$ python3 -q
>>> import numpy as np
>>> import numpy.linalg as la
>>> np.set_printoptions(suppress=True, linewidth=140)
>>> mat = np.load("test11.npy")
>>> print(mat)
[[ 0  2  2  4  2]
 [-1  1  1  3  1]
 [-1  1  1  3  1]
 [-3 -1 -1  1 -1]
 [-4 -2 -2  0 -2]
 [ 2  4  4  6  4]
 [-4 -2 -2  0 -2]
 [ 1  3  3  5  3]
 [ 2  4  4  6  4]]
>>> Uu, sigma, Vt = la.svd(mat)
>>> print(sigma.round(1) + 0)
[17.3  7.4  0.   0.   0. ]
>>> other = Uu[:, :2] @ np.diag(sigma[:2]) @ Vt[:2]
>>> print(la.matrix_rank(other))
2
>>> print(np.round(la.norm(mat - other) / la.norm(mat), 1))
0.0
>>> other = np.array([[0, 0], [2, -2], [-3, 2], [-1, 0], [2, 2]])
>>> print(np.einsum("ij->j", mat))
[-8 10 10 28 10]
>>> print(np.vstack([mat, other.T]).shape)
(11, 5)
>>> print(np.einsum("ik,kj->ij", mat, other))
[[-2  4]
 [-2  2]
 [-2  2]
 [-2 -2]
 [-2 -4]
 [-2  8]
 [-2 -4]
 [-2  6]
 [-2  8]]
>>> print(other.T @ mat.T)
[[-2 -2 -2 -2 -2 -2 -2 -2 -2]
 [ 4  2  2 -2 -4  8 -4  6  8]]
>>> print(np.einsum("ij,ij->i", mat, mat))
[28 13 13 13 28 88 28 53 88]
>>> Uu, sigma, Vt = la.svd(mat, full_matrices=False)
>>> print(np.abs(Uu[:, 0]).round(6).argmax())
5
>>> print(np.round(Uu.T @ Uu, 1) + 0)
[[1. 0. 0. 0. 0.]
 [0. 1. 0. 0. 0.]
 [0. 0. 1. 0. 0.]
 [0. 0. 0. 1. 0.]
 [0. 0. 0. 0. 1.]]
>>> print(np.round(sigma / sigma[0], 1) + 0)
[1.  0.4 0.  0.  0. ]
>>> print(round(float(np.sqrt((sigma ** 2).sum())), 1), np.round(la.norm(mat), 1))
18.8 18.8
>>> print(Uu.shape, sigma.shape, Vt.shape)
(9, 5) (5,) (5, 5)
>>> print(np.abs(np.diag(la.qr(mat)[1])) > 1e-9)
[ True  True False False False]
>>> print(np.unique(mat.round(6), axis=0).shape)
(6, 5)
>>> print(round(np.trace(la.pinv(mat) @ mat), 1))
2.0
>>> print(la.lstsq(mat[:-1].T, mat[-1])[2])
2
>>> W0 = np.loadtxt("out17.csv", delimiter=",")
>>> print(W0)
[[ 0.7 -0.2  0.  -0.4  1.2 -0.6]
 [ 1.1 -0.3 -1.5  2.4 -1.   0.4]
 [-1.2 -2.1  0.9 -0.3 -1.2 -0.6]
 [ 0.6  0.9  0.4 -1.2 -0.1 -0.9]
 [ 1.2  0.2  1.4  1.4  0.6  0.5]
 [-1.4  1.5 -1.8  1.2  2.  -1.4]
 [ 1.   0.4  1.9  0.8 -1.6 -0.3]
 [ 0.5  1.5  1.3 -0.7  0.3 -1.6]
 [-0.2 -0.9 -1.7 -2.   0.4 -1. ]
 [ 1.4 -0.4  0.5 -0.1  0.8 -0.1]
 [-0.7 -1.   1.3 -0.1 -2.2 -0.4]
 [-1.2  0.3  0.9 -0.3  0.6 -1. ]
 [-0.1 -0.1 -0.1 -1.   0.  -0.5]]
>>> z = W0[:, 0] > np.median(W0[:, 0])
>>> r0 = W0[z].mean(axis=0) - W0[~z].mean(axis=0)
>>> print(np.argsort(-np.abs(r0).round(6), kind="stable"))
[0 3 5 2 1 4]
>>> print(r0.round(1) + 0)
[1.6 0.2 0.3 0.9 0.  0.8]
>>> print(round((((W0 - W0.mean(axis=0)) @ r0 > 0) == z).mean(), 1))
0.9
>>> P = W0 @ la.solve(W0.T @ W0, W0.T)
>>> print(np.allclose(P @ P, P))
True
>>> print(la.matrix_rank(np.eye(13) - P))
7
>>> print(np.round(P @ W0[:, 3], 1))
[-0.4  2.4 -0.3 -1.2  1.4  1.2  0.8 -0.7 -2.  -0.1 -0.1 -0.3 -1. ]
>>> E = np.load("layer8.npy")
>>> print(E)
[[-0.2 -0.1  1.2  0.   0.1 -2.2]
 [ 0.5  1.1 -0.6  2.5  0.7 -0.5]
 [-1.5 -2.2  1.  -4.8  0.2  0. ]
 [-1.2  0.7  1.   1.5 -0.6  0.5]
 [-1.4  0.5  0.2  1.4 -0.2 -1.5]
 [ 0.7  0.7 -0.1  1.2 -0.4 -1.1]
 [ 0.6  0.8 -0.6  1.3 -0.2 -0.7]
 [ 0.  -1.4 -0.8 -2.7 -1.6 -0.8]
 [-1.5 -1.4 -1.1 -3.2 -1.3  1.2]
 [ 0.7  0.6 -1.3  1.  -0.3 -0.9]
 [ 1.7  0.8  0.7  2.1  1.1 -1. ]
 [-1.  -0.1  0.5 -0.1  1.5  2. ]
 [-1.  -0.5 -1.6 -1.1  1.2  0.1]
 [-0.9 -1.4  0.6 -3.3 -0.2  2.6]
 [-1.  -0.3 -0.8 -0.7 -0.3 -0.6]
 [ 0.   0.1  1.6  0.1 -0.7  0.1]
 [ 1.5  0.   1.1 -0.1 -1.3 -0.2]
 [-0.1  0.2  0.3  0.5  0.3 -1. ]
 [-0.4  0.3  1.4  0.  -0.7 -0.3]
 [-0.3 -0.7  0.  -1.9 -0.3  0. ]
 [-0.4 -0.6  1.8 -1.   1.2  1.2]
 [ 2.4  0.5  1.1  0.6  1.2 -0.1]
 [ 0.9 -1.6 -1.  -2.8 -0.6 -2.5]
 [ 0.3 -0.3  0.4 -0.5  0.  -0.5]
 [-1.1 -0.8 -1.  -1.6 -0.4  1.9]
 [-0.3  1.  -1.   2.3 -0.2  0.7]
 [-0.6  1.   0.6  2.3  2.2 -0.1]
 [ 0.7 -1.3  0.5 -2.7  1.6  0.6]
 [-0.8 -0.4  0.1 -0.6  0.5 -0.3]
 [-0.9 -0.3 -1.3 -0.5 -0.7  0. ]
 [ 1.6 -0.5  1.8 -0.8 -0.8  0.2]
 [ 2.2 -0.6  0.5 -1.1 -1.  -0.6]
 [-0.6  0.4  0.4  0.8  0.4 -0.9]
 [-0.2  0.2  1.   0.3  2.4  0.8]
 [ 0.3  0.5  1.   0.6  0.   0.4]
 [ 0.2 -0.3 -0.5 -0.1  0.7 -1.9]
 [-1.8 -0.6  1.1 -0.6  0.1  0.7]
 [ 1.5  1.1 -0.1  2.3 -1.8  0.6]
 [-0.3  0.5  0.4  1.1 -0.7  0.3]
 [-1.2 -2.1 -0.7 -4.2 -0.9  1.8]
 [ 0.6 -0.5 -0.4 -1.4  0.4  1. ]]
>>> z = E[:, 2] > np.median(E[:, 2])
>>> r0 = E[z].mean(axis=0) - E[~z].mean(axis=0)
>>> print(np.argsort(-np.abs(r0).round(6), kind="stable"))
[2 4 5 0 3 1]
>>> print(((E - E.mean(axis=0)) @ r0 > 0).astype(int))
[1 0 1 1 0 0 0 0 0 0 1 1 0 1 0 1 1 0 1 0 1 1 0 1 0 0 1 1 0 0 1 1 0 1 1 0 1 0 0 0 1]
>>> print(np.round((((E - E.mean(axis=0)) @ r0 > 0) == z).mean(), 1))
1.0
